$ python -q
>>> import numpy as np
>>> import numpy.linalg as la
>>> np.set_printoptions(precision=3, suppress=True, linewidth=200, sign=" ")
>>> arr = np.loadtxt("layer19.csv", delimiter=",")
>>> print(arr)
[[ 0.449 -0.058 -0.318  0.117]
 [ 0.892  0.777  1.374 -1.608]
 [ 1.707  1.289  2.297 -2.313]
 [ 1.4    2.01   2.576 -2.472]
 [ 0.495  0.487  0.716 -0.62 ]
 [ 1.572  1.37   2.329 -2.334]
 [ 1.48   1.484  1.607 -2.849]
 [-1.133 -1.518 -1.545  1.209]
 [-1.795 -1.443 -1.884  2.403]
 [ 0.79   0.781  1.147 -1.447]
 [-1.351 -1.104 -2.742  2.725]
 [-1.75  -1.657 -2.503  2.088]
 [-1.139 -1.873 -2.327  2.343]
 [-0.153 -0.558 -0.163  0.153]
 [-1.199 -1.579 -2.592  2.688]
 [ 1.337  1.44   2.152 -2.174]
 [-1.468 -1.801 -2.56   2.26 ]
 [-0.511 -0.507 -0.513  0.802]
 [-1.974 -1.375 -2.515  2.553]
 [-1.922 -1.443 -2.043  2.255]
 [-1.754 -1.819 -1.879  2.845]
 [-0.116 -1.039 -0.18   0.306]
 [ 1.421  1.58   1.857 -2.598]
 [ 0.345  0.153  0.273 -0.566]
 [-0.474 -0.324 -0.261  1.034]
 [-1.329 -1.53  -2.055  2.561]
 [-0.787 -0.857 -0.916  1.041]]
>>> x0 = np.array([1, 1, 0, 2])
>>> target = arr @ x0
>>> print(np.round(la.solve(arr.T @ arr, arr.T @ target), 3) + 0)
[ 1.  1.  0.  2.]
>>> print(np.round(la.pinv(arr) @ arr, 3) + 0)
[[ 1.  0.  0.  0.]
 [ 0.  1.  0.  0.]
 [ 0.  0.  1.  0.]
 [ 0.  0.  0.  1.]]
>>> try:
...     la.solve(arr, target)
... except la.LinAlgError as e:
...     print(repr(e))
... 
LinAlgError('Last 2 dimensions of the array must be square')
>>> print(np.round(la.lstsq(arr, target)[0], 3) + 0)
[ 1.  1.  0.  2.]
>>> rng = np.random.default_rng(91303)
>>> target = target + 0.1 * rng.normal(size=27)
>>> print(target)
[ 0.51  -1.447 -1.548 -1.549 -0.385 -1.814 -2.734 -0.095  1.516 -1.266  3.077  0.754  1.683 -0.079  2.539 -1.686  1.376  0.792  1.69   1.138  2.32  -0.658 -2.15  -0.474  1.159  2.278  0.447]
>>> coef, *_ = la.lstsq(arr, target)
>>> print([round(float(la.norm(la.solve(arr.T @ arr + lam * np.eye(4), arr.T @ target))), 2) for lam in (0, 1, 10, 100)])
[2.33, 1.51, 0.56, 0.34]
>>> print(np.round(la.norm(target - arr @ coef), 3))
0.568
>>> print(coef.round())
[ 1.  1.  0.  2.]
>>> idx = arr[:, 3] > np.median(arr[:, 3])
>>> r0 = arr[idx].mean(axis=0) - arr[~idx].mean(axis=0)
>>> print(r0)
[-2.184 -2.067 -3.069  3.412]
>>> print(idx.astype(int))
[ 0  0  0  0  0  0  0  1  1  0  1  1  1  0  1  0  1  0  1  1  1  0  0  0  1  1  1]
>>> print(((arr - arr.mean(axis=0)) @ r0 > 0).astype(int))
[ 0  0  0  0  0  0  0  1  1  0  1  1  1  0  1  0  1  1  1  1  1  1  0  0  1  1  1]
>>> print(arr.ravel(order="F"))
[ 0.449  0.892  1.707  1.4    0.495  1.572  1.48  -1.133 -1.795  0.79  -1.351 -1.75  -1.139 -0.153 -1.199  1.337 -1.468 -0.511 -1.974 -1.922 -1.754 -0.116  1.421  0.345 -0.474 -1.329 -0.787 -0.058
  0.777  1.289  2.01   0.487  1.37   1.484 -1.518 -1.443  0.781 -1.104 -1.657 -1.873 -0.558 -1.579  1.44  -1.801 -0.507 -1.375 -1.443 -1.819 -1.039  1.58   0.153 -0.324 -1.53  -0.857 -0.318  1.374
  2.297  2.576  0.716  2.329  1.607 -1.545 -1.884  1.147 -2.742 -2.503 -2.327 -0.163 -2.592  2.152 -2.56  -0.513 -2.515 -2.043 -1.879 -0.18   1.857  0.273 -0.261 -2.055 -0.916  0.117 -1.608 -2.313
 -2.472 -0.62  -2.334 -2.849  1.209  2.403 -1.447  2.725  2.088  2.343  0.153  2.688 -2.174  2.26   0.802  2.553  2.255  2.845  0.306 -2.598 -0.566  1.034  2.561  1.041]
>>> blk = arr.reshape(27, 2, -1)
>>> print(blk[:, 0])
[[ 0.449 -0.058]
 [ 0.892  0.777]
 [ 1.707  1.289]
 [ 1.4    2.01 ]
 [ 0.495  0.487]
 [ 1.572  1.37 ]
 [ 1.48   1.484]
 [-1.133 -1.518]
 [-1.795 -1.443]
 [ 0.79   0.781]
 [-1.351 -1.104]
 [-1.75  -1.657]
 [-1.139 -1.873]
 [-0.153 -0.558]
 [-1.199 -1.579]
 [ 1.337  1.44 ]
 [-1.468 -1.801]
 [-0.511 -0.507]
 [-1.974 -1.375]
 [-1.922 -1.443]
 [-1.754 -1.819]
 [-0.116 -1.039]
 [ 1.421  1.58 ]
 [ 0.345  0.153]
 [-0.474 -0.324]
 [-1.329 -1.53 ]
 [-0.787 -0.857]]
>>> print(blk.transpose(1, 0, 2))
[[[ 0.449 -0.058]
  [ 0.892  0.777]
  [ 1.707  1.289]
  [ 1.4    2.01 ]
  [ 0.495  0.487]
  [ 1.572  1.37 ]
  [ 1.48   1.484]
  [-1.133 -1.518]
  [-1.795 -1.443]
  [ 0.79   0.781]
  [-1.351 -1.104]
  [-1.75  -1.657]
  [-1.139 -1.873]
  [-0.153 -0.558]
  [-1.199 -1.579]
  [ 1.337  1.44 ]
  [-1.468 -1.801]
  [-0.511 -0.507]
  [-1.974 -1.375]
  [-1.922 -1.443]
  [-1.754 -1.819]
  [-0.116 -1.039]
  [ 1.421  1.58 ]
  [ 0.345  0.153]
  [-0.474 -0.324]
  [-1.329 -1.53 ]
  [-0.787 -0.857]]

 [[-0.318  0.117]
  [ 1.374 -1.608]
  [ 2.297 -2.313]
  [ 2.576 -2.472]
  [ 0.716 -0.62 ]
  [ 2.329 -2.334]
  [ 1.607 -2.849]
  [-1.545  1.209]
  [-1.884  2.403]
  [ 1.147 -1.447]
  [-2.742  2.725]
  [-2.503  2.088]
  [-2.327  2.343]
  [-0.163  0.153]
  [-2.592  2.688]
  [ 2.152 -2.174]
  [-2.56   2.26 ]
  [-0.513  0.802]
  [-2.515  2.553]
  [-2.043  2.255]
  [-1.879  2.845]
  [-0.18   0.306]
  [ 1.857 -2.598]
  [ 0.273 -0.566]
  [-0.261  1.034]
  [-2.055  2.561]
  [-0.916  1.041]]]
>>> print(np.count_nonzero(arr))
108
>>> print(la.matrix_rank(arr))
4
>>> print(np.abs(arr).max())
2.849
>>> print(np.unravel_index(np.abs(arr).argmax(), arr.shape))
(np.int64(6), np.int64(3))
>>> arr[:, 4]
Traceback (most recent call last):
  File "<python-input-31>", line 1, in <module>
    arr[:, 4]
    ~~~^^^^^^
IndexError: index 4 is out of bounds for axis 1 with size 4
>>> print(la.cond(arr) > 100)
False
>>> print(np.abs(la.svd(arr)[2][-1]))
[ 0.848  0.068  0.04   0.524]
>>> E = np.load("sample17.npy")
>>> print(E)
[[ 1.378  1.485  0.976  1.985]
 [-1.019  2.206  1.649  0.615]
 [-2.197  1.475  1.202 -0.742]
 [-0.519  2.238  1.64   1.016]
 [ 0.116 -2.193 -1.581 -1.295]
 [-2.462  0.533  0.543 -1.537]
 [ 2.19  -1.486 -1.209  0.73 ]
 [-0.481 -2.019 -1.417 -1.639]
 [-2.406  1.005  0.878 -1.197]
 [-1.783 -1.092 -0.667 -2.045]
 [-2.419  0.95   0.839 -1.242]]
>>> # null space of dimension 2
>>> W2 = E[[4, 1]].astype(float)
>>> for _ in range(4):
...     idx = la.norm(E[:, None] - W2, axis=-1).argmin(axis=1)
...     W2 = np.array([E[idx == j].mean(axis=0) for j in range(2)])
... 
>>> print(idx)
[ 1  1  1  1  0  1  0  0  1  0  1]
>>> print(np.abs(W2[1] - W2[0]).argmax())
1
>>> print(W2)
[[ 0.011 -1.698 -1.219 -1.062]
 [-1.378  1.413  1.104 -0.157]]
>>> B = W2 + rng.integers(-2, 3, (2, 1)) @ rng.integers(-2, 3, (1, 4))
>>> print(B)
[[ 0.011 -1.698 -1.219 -1.062]
 [-3.378 -0.587  1.104 -0.157]]
>>> print(np.abs(B - W2).sum(axis=1))
[ 0.  4.]
>>> print(la.svd(B - W2, compute_uv=False))
[ 2.828  0.   ]
>>> G = B.T @ B
>>> print(np.diag(G))
[ 11.409   3.226   2.703   1.153]
>>> print(np.allclose(E[:-1].T @ la.lstsq(E[:-1].T, E[-1])[0], E[-1]))
True
